$ ipython --no-banner

In [1]: import numpy as np

In [2]: from numpy import linalg as LA

In [3]: np.set_printoptions(precision=3, suppress=True, linewidth=200)

In [4]: rd = lambda a: np.round(a, 3) + 0

In [5]: W0 = np.loadtxt("x.csv", delimiter=",")

In [6]: W0
Out[6]: 
array([[ 1.,  2.,  2.,  0.],
       [ 2.,  4.,  2.,  2.],
       [ 3.,  5.,  4.,  4.],
       [ 5.,  5.,  5.,  5.],
       [ 6.,  6.,  6.,  5.],
       [ 6.,  7.,  7.,  6.],
       [ 6.,  9.,  9.,  8.],
       [ 6.,  9., 10.,  9.],
       [ 8.,  9., 12., 10.],
       [ 9., 11., 13., 12.],
       [11., 13., 15., 14.]])

In [7]: Ac = (W0 - W0.mean(axis=0)) / W0.std(axis=0)

In [8]: rd(Ac.std(axis=0))
Out[8]: array([1., 1., 1., 1.])

In [9]: b = LA.lstsq(np.delete(Ac, 1, axis=1), Ac[:, 1])[0]

In [10]: rd(1 - np.var(Ac[:, 1] - np.delete(Ac, 1, axis=1) @ b))
Out[10]: np.float64(0.978)

In [11]: np.abs(b).argmax()
Out[11]: np.int64(2)

In [12]: C2 = np.cov(W0, rowvar=False)

In [13]: C2.shape
Out[13]: (4, 4)

In [14]: np.argwhere(np.triu(np.abs(np.corrcoef(W0.T)) > 0.8, 1))
Out[14]: 
array([[0, 1],
       [0, 2],
       [0, 3],
       [1, 2],
       [1, 3],
       [2, 3]])

In [15]: J = np.load("w.npy")

In [16]: J
Out[16]: 
array([[  0,   0,   0,  18,  12,  18,  12, -18, -12,  18,  12,  18,   0],
       [  0,   0,   0,   3,   2,   3,   2,  -3,  -2,   3,   2,   3,   0],
       [  0,   0,   0,  15,  10,  15,  10, -15, -10,  15,  10,  15,   0],
       [  0,   0,   0,  12,   8,  12,   8, -12,  -8,  12,   8,  12,   0],
       [  0,   0,   0, -12,  -8, -12,  -8,  12,   8, -12,  -8, -12,   0],
       [  0,   0,   0, -12,  -8, -12,  -8,  12,   8, -12,  -8, -12,   0],
       [  0,   0,   0,  12,   8,  12,   8, -12,  -8,  12,   8,  12,   0],
       [  0,   0,   0,  21,  14,  21,  14, -21, -14,  21,  14,  21,   0],
       [  0,   0,   0,  15,  10,  15,  10, -15, -10,  15,  10,  15,   0],
       [  0,   0,   0,  21,  14,  21,  14, -21, -14,  21,  14,  21,   0]])

In [17]: # column 1 repeats column 0

In [18]: th = np.radians(36)

In [19]: Rm = np.eye(13)

In [20]: Rm[5, 5] = Rm[8, 8] = np.cos(th)

In [21]: Rm[5, 8], Rm[8, 5] = -np.sin(th), np.sin(th)

In [22]: other = J @ Rm.T

In [23]: rd(LA.det(Rm)), rd(np.trace(Rm))
Out[23]: (np.float64(1.0), np.float64(12.618))

In [24]: rd(other)
Out[24]: 
array([[  0.   ,   0.   ,   0.   ,  18.   ,  12.   ,  21.616,  12.   , -18.   ,   0.872,  18.   ,  12.   ,  18.   ,   0.   ],
       [  0.   ,   0.   ,   0.   ,   3.   ,   2.   ,   3.603,   2.   ,  -3.   ,   0.145,   3.   ,   2.   ,   3.   ,   0.   ],
       [  0.   ,   0.   ,   0.   ,  15.   ,  10.   ,  18.013,  10.   , -15.   ,   0.727,  15.   ,  10.   ,  15.   ,   0.   ],
       [  0.   ,   0.   ,   0.   ,  12.   ,   8.   ,  14.41 ,   8.   , -12.   ,   0.581,  12.   ,   8.   ,  12.   ,   0.   ],
       [  0.   ,   0.   ,   0.   , -12.   ,  -8.   , -14.41 ,  -8.   ,  12.   ,  -0.581, -12.   ,  -8.   , -12.   ,   0.   ],
       [  0.   ,   0.   ,   0.   , -12.   ,  -8.   , -14.41 ,  -8.   ,  12.   ,  -0.581, -12.   ,  -8.   , -12.   ,   0.   ],
       [  0.   ,   0.   ,   0.   ,  12.   ,   8.   ,  14.41 ,   8.   , -12.   ,   0.581,  12.   ,   8.   ,  12.   ,   0.   ],
       [  0.   ,   0.   ,   0.   ,  21.   ,  14.   ,  25.218,  14.   , -21.   ,   1.017,  21.   ,  14.   ,  21.   ,   0.   ],
       [  0.   ,   0.   ,   0.   ,  15.   ,  10.   ,  18.013,  10.   , -15.   ,   0.727,  15.   ,  10.   ,  15.   ,   0.   ],
       [  0.   ,   0.   ,   0.   ,  21.   ,  14.   ,  25.218,  14.   , -21.   ,   1.017,  21.   ,  14.   ,  21.   ,   0.   ]])

In [25]: rd(LA.svd(J, compute_uv=False)), rd(LA.svd(other, compute_uv=False))
Out[25]: 
(array([123.244,   0.   ,   0.   ,   0.   ,   0.   ,   0.   ,   0.   ,   0.   ,   0.   ,   0.   ]),
 array([123.244,   0.   ,   0.   ,   0.   ,   0.   ,   0.   ,   0.   ,   0.   ,   0.   ,   0.   ]))

In [26]: np.allclose(J @ J.T, other @ other.T)
Out[26]: True
